In [1]: import numpy as np

In [2]: np.set_printoptions(precision=1, suppress=True, linewidth=100)

In [3]: def rd(a):
   ...:     return np.round(a, 1) + 0
   ...: 

In [4]: K = np.loadtxt("x.csv", delimiter=",")

In [5]: print(K)
[[ 18.1  14.    2.3  -7.6]
 [ 36.9  14.7   0.9  -4.7]
 [-38.5 -21.4  -2.7   4.9]
 [-23.   -8.1   1.8  -1.3]
 [  1.7   1.1  -3.   -0.2]
 [ 42.  -12.2   2.1  -5.6]
 [-16.7   4.    0.9  -3.1]
 [-10.4  -5.5  -0.5   4.1]
 [ 14.3  -5.6   0.4  -3.9]
 [ 18.4   0.4  -0.8   6. ]
 [  0.3  -4.1   2.8   0. ]
 [ -2.9  -1.7   0.8   3.8]
 [ -7.1   9.2  -1.7   2. ]
 [ 14.   -1.3   2.9   1. ]
 [  6.2  -7.7  -1.   -0.6]
 [ 19.2  14.3   0.    2.3]
 [-13.    0.1  -0.8   1.7]
 [  0.5  -7.2  -4.1   1.9]
 [ 30.8  -7.5  -2.1   2.1]
 [ 13.4   4.9  -2.5  -3.5]
 [ -7.8   5.1  -0.9   5.7]
 [ -7.4   6.2  -2.5  -4.5]
 [ -3.6  -6.1  -0.2  -5.3]
 [ 28.3 -19.7  -4.2  -0.7]
 [ -9.7   5.8   3.   -3.5]
 [  5.    5.9   0.6  -8.9]]

In [6]: Y = np.c_[K[:, :1] @ np.array([[-4]]), np.array([9, 9, 8, 3, 0, 3, 4, 1, 7, 0, 6, 2, 5, 9, 8, 1, 5, 2, 1, 6, 1, 8, 1, 7, 8, 9])]

In [7]: print(Y)
[[ -72.4    9. ]
 [-147.6    9. ]
 [ 154.     8. ]
 [  92.     3. ]
 [  -6.8    0. ]
 [-168.     3. ]
 [  66.8    4. ]
 [  41.6    1. ]
 [ -57.2    7. ]
 [ -73.6    0. ]
 [  -1.2    6. ]
 [  11.6    2. ]
 [  28.4    5. ]
 [ -56.     9. ]
 [ -24.8    8. ]
 [ -76.8    1. ]
 [  52.     5. ]
 [  -2.     2. ]
 [-123.2    1. ]
 [ -53.6    6. ]
 [  31.2    1. ]
 [  29.6    8. ]
 [  14.4    1. ]
 [-113.2    7. ]
 [  38.8    8. ]
 [ -20.     9. ]]

In [8]: print(rd(np.linalg.norm(np.linalg.qr(K)[0].T @ Y, axis=0) ** 2 / ((Y ** 2).sum(axis=0) + 1e-12)))
[1.  0.2]

In [9]: print(np.linalg.matrix_rank(np.c_[K, Y]))
5

In [10]: print(rd(np.linalg.norm(Y - K @ np.linalg.lstsq(K, Y)[0], axis=0)))
[ 0.  25.8]

In [11]: print(np.linalg.matrix_rank(Y))
2
